>>> import numpy as np
>>> np.set_printoptions(precision=1, suppress=True, linewidth=160, legacy="1.25")
>>> M = np.array([[-4.6, 1.9, 8.0],
...     [-2.7, 2.7, 4.7],
...     [-2.3, 6.1, 2.4],
...     [-2.2, 5.6, 5.2],
...     [-0.6, 0.5, -4.1],
...     [-0.5, 7.7, 1.6],
...     [-2.5, -1.1, -4.8],
...     [-3.0, -1.9, -3.3],
...     [-2.7, 7.9, 5.1],
...     [-1.4, 4.1, 6.7],
...     [-2.5, 3.4, 4.7],
...     [-2.0, 0.0, -3.7],
...     [-3.8, 3.6, 5.0],
...     [-4.3, 2.3, 7.8],
...     [-3.3, 3.1, 6.1],
...     [-4.8, 3.0, 7.3],
...     [-1.9, 9.5, 2.2]])
>>> other = np.c_[M[:, :1] @ np.array([[-2]]), np.array([1, 1, 3, 2, 3, 3, 2, 2, 1, 3, 2, 2, 2, 3, 3, 3, 1])]
>>> other
array([[9.2, 1. ],
       [5.4, 1. ],
       [4.6, 3. ],
       [4.4, 2. ],
       [1.2, 3. ],
       [1. , 3. ],
       [5. , 2. ],
       [6. , 2. ],
       [5.4, 1. ],
       [2.8, 3. ],
       [5. , 2. ],
       [4. , 2. ],
       [7.6, 2. ],
       [8.6, 3. ],
       [6.6, 3. ],
       [9.6, 3. ],
       [3.8, 1. ]])
>>> np.linalg.matrix_rank(other)
2
>>> np.round(np.linalg.lstsq(M, other[:, 0])[0], 1) + 0
array([-2.,  0.,  0.])
>>> np.linalg.norm(np.linalg.qr(M)[0].T @ other, axis=0) ** 2 / ((other ** 2).sum(axis=0) + 1e-12)
array([1. , 0.8])
>>> th = np.radians(180)
>>> r_ = np.eye(3)
>>> r_[0, 0] = r_[2, 2] = np.cos(th)
>>> r_[0, 2], r_[2, 0] = -np.sin(th), np.sin(th)
>>> r_.round(1) + 0
array([[-1.,  0.,  0.],
       [ 0.,  1.,  0.],
       [ 0.,  0., -1.]])
>>> other = M @ r_.T
>>> np.allclose(M @ M.T, other @ other.T)
True
>>> other
array([[ 4.6,  1.9, -8. ],
       [ 2.7,  2.7, -4.7],
       [ 2.3,  6.1, -2.4],
       [ 2.2,  5.6, -5.2],
       [ 0.6,  0.5,  4.1],
       [ 0.5,  7.7, -1.6],
       [ 2.5, -1.1,  4.8],
       [ 3. , -1.9,  3.3],
       [ 2.7,  7.9, -5.1],
       [ 1.4,  4.1, -6.7],
       [ 2.5,  3.4, -4.7],
       [ 2. ,  0. ,  3.7],
       [ 3.8,  3.6, -5. ],
       [ 4.3,  2.3, -7.8],
       [ 3.3,  3.1, -6.1],
       [ 4.8,  3. , -7.3],
       [ 1.9,  9.5, -2.2]])
>>> x = np.array([3, 2, -2])
>>> rhs = M @ x
>>> rhs
array([-26. , -12.1,   0.5,  -5.8,   7.4,  10.7,  -0.1,  -6.2,  -2.5,  -9.4, -10.1,   1.4, -14.2, -23.9, -15.9, -23. ,   8.9])
>>> np.linalg.lstsq(M, rhs)[0]
array([ 3.,  2., -2.])
>>> rng = np.random.default_rng(835424)
>>> rhs = rhs + 0.1 * rng.normal(size=17)
>>> rhs.round(1) + 0
array([-26. , -12.1,   0.4,  -5.8,   7.3,  10.7,   0. ,  -6.2,  -2.4,  -9.4, -10.2,   1.5, -14.2, -23.8, -16. , -23. ,   8.9])
>>> c, *_ = np.linalg.lstsq(M, rhs)
>>> [round(float(np.linalg.norm(np.linalg.solve(M.T @ M + lam * np.eye(3), M.T @ rhs))), 2) for lam in (0, 1, 10, 100)]
[4.12, 4.08, 3.76, 2.29]
>>> np.round(M.T @ (rhs - M @ c), 1) + 0
array([0., 0., 0.])
>>> gram = np.cov(M, rowvar=False)
>>> gram
array([[ 1.5,  0.9, -3. ],
       [ 0.9, 10.1,  6.3],
       [-3. ,  6.3, 19.2]])
>>> gram.shape
(3, 3)
>>> np.argwhere(np.triu(np.abs(np.corrcoef(M.T)) > 0.8, 1))
array([], shape=(0, 2), dtype=int64)
>>> O, vecs = np.linalg.qr(M[:, :2])[0], np.linalg.qr(M[:, 2:])[0]
>>> sigma = np.linalg.svd(O.T @ vecs, compute_uv=False)
>>> np.degrees(np.arccos(sigma.clip(0, 1)))
array([39.6])
>>> round(float(np.linalg.norm(O @ O.T - vecs @ vecs.T, 2)), 1)
1.0
>>> (sigma > 0.9).sum()
0
>>> sigma
array([0.8])
>>> arr = np.loadtxt("data.csv", delimiter=",")
>>> arr
array([[ 1.,  0.,  0.,  0.,  0.],
       [-2.,  1.,  0.,  0.,  0.],
       [ 0.,  0.,  1.,  0.,  0.],
       [-3.,  0., -1.,  1.,  0.],
       [ 1.,  2., -1.,  0.,  1.]])
>>> w, vecs = np.linalg.eig(arr)
>>> np.sort(np.linalg.eigvals(arr @ arr))
array([1., 1., 1., 1., 1.])
>>> w
array([1., 1., 1., 1., 1.])
>>> np.prod(w)
1.0
>>> np.sort(np.linalg.eigvals(arr.T))
array([1., 1., 1., 1., 1.])
>>> lab = rng.permutation(5)
>>> lab
array([3, 1, 2, 0, 4])
>>> other = arr[lab][:, lab]
>>> np.round(np.linalg.det(other), 1), round(np.linalg.det(arr[lab]), 1)
(1.0, -1.0)
>>> np.diag(other)
array([1., 1., 1., 1., 1.])
>>> np.allclose(other, arr)
False
>>> np.trace(other)
5.0
>>> round(float(np.linalg.det(2 * arr)), 1), round(np.linalg.det(arr), 1)
(32.0, 1.0)
>>> np.linalg.eigvals(arr)
array([1., 1., 1., 1., 1.])
>>> round(np.linalg.det(arr[::-1]), 1)
1.0
>>> np.poly(arr)
array([  1.,  -5.,  10., -10.,   5.,  -1.])
>>> round(float(np.linalg.det(arr.T)), 1)
1.0
>>> np.einsum("ij,ji->", arr, arr)
5.0
>>> other = np.linalg.inv(arr)
>>> np.round(np.linalg.det(arr) * other, 1) + 0
array([[ 1.,  0.,  0.,  0.,  0.],
       [ 2.,  1.,  0.,  0.,  0.],
       [ 0.,  0.,  1.,  0.,  0.],
       [ 3.,  0.,  1.,  1.,  0.],
       [-5., -2.,  1.,  0.,  1.]])
>>> np.allclose(other, arr.T)
False
>>> round(np.linalg.det(arr) * np.linalg.det(other), 1)
1.0
>>> K = np.array([[0, 5, -5, -4, 0, -1],
...     [0, 0, -3, 1, 2, 3],
...     [0, 0, 0, 0, -3, -1],
...     [0, 0, 0, 0, 1, 1],
...     [0, 0, 0, 0, 0, -1],
...     [0, 0, 0, 0, 0, 0]])
>>> U, sigma, VT = np.linalg.svd(K, full_matrices=False)
>>> np.abs(U[:, 0]).round(6).argmax()
0
>>> np.cumsum(sigma ** 2) / np.sum(sigma ** 2)
array([0.7, 0.9, 1. , 1. , 1. , 1. ])
>>> np.round(sigma / sigma[0], 1) + 0
array([1. , 0.6, 0.3, 0.1, 0. , 0. ])
>>> np.allclose(U * sigma @ VT, K)
True
>>> np.linalg.lstsq(K[:-1].T, K[-1])[2]
4
>>> np.round(K @ np.linalg.pinv(K) @ K, 1) + 0
array([[ 0.,  5., -5., -4.,  0., -1.],
       [ 0.,  0., -3.,  1.,  2.,  3.],
       [ 0.,  0.,  0.,  0., -3., -1.],
       [ 0.,  0.,  0.,  0.,  1.,  1.],
       [ 0.,  0.,  0.,  0.,  0., -1.],
       [ 0.,  0.,  0.,  0.,  0.,  0.]])
>>> try:
...     np.linalg.inv(K)
... except np.linalg.LinAlgError as e:
...     print(e)
... 
Singular matrix
>>> U, sigma, VT = np.linalg.svd(K)
>>> vecs = VT[:(sigma > 1e-8).sum()]
>>> x = K[0] + 5 * K[3] + rng.integers(2) * np.eye(6)[0]
>>> x
array([ 0.,  5., -5., -4.,  5.,  4.])
>>> np.linalg.matrix_rank(np.vstack([K, x]))
4
>>> np.diag(vecs.T @ vecs)
array([0. , 0.5, 1. , 0.6, 1. , 1. ])
>>> round(np.abs(np.linalg.eigvals(K)).max(), 1)
0.0
>>> K.inv()
Traceback (most recent call last):
  File "<python-input-76>", line 1, in <module>
    K.inv()
    ^^^^^
AttributeError: 'numpy.ndarray' object has no attribute 'inv'
>>> K @ K
array([[  0,   0, -15,   5,  21,  16],
       [  0,   0,   0,   0,  10,   2],
       [  0,   0,   0,   0,   0,   3],
       [  0,   0,   0,   0,   0,  -1],
       [  0,   0,   0,   0,   0,   0],
       [  0,   0,   0,   0,   0,   0]])
>>> (K - K.T) / 2
array([[ 0. ,  2.5, -2.5, -2. ,  0. , -0.5],
       [-2.5,  0. , -1.5,  0.5,  1. ,  1.5],
       [ 2.5,  1.5,  0. ,  0. , -1.5, -0.5],
       [ 2. , -0.5,  0. ,  0. ,  0.5,  0.5],
       [ 0. , -1. ,  1.5, -0.5,  0. , -0.5],
       [ 0.5, -1.5,  0.5, -0.5,  0.5,  0. ]])
>>> np.sort(np.abs(np.linalg.eigvals(K)))
array([0., 0., 0., 0., 0., 0.])
>>> np.allclose(K, K.T)
False
>>> K.sum(axis=1)
array([-5,  3, -4,  2, -1,  0])
>>> np.count_nonzero(K)
13
>>> K.shape
(6, 6)
>>> np.unravel_index(np.abs(K).argmax(), K.shape)
(0, 1)
>>> K.mean(axis=0)
array([ 0. ,  0.8, -1.3, -0.5,  0. ,  0.2])
>>> K[:, 6]
Traceback (most recent call last):
  File "<python-input-86>", line 1, in <module>
    K[:, 6]
    ~^^^^^^
IndexError: index 6 is out of bounds for axis 1 with size 6
>>> np.zeros(6, 6)
Traceback (most recent call last):
  File "<python-input-87>", line 1, in <module>
    np.zeros(6, 6)
    ~~~~~~~~^^^^^^
TypeError: Cannot interpret '6' as a data type
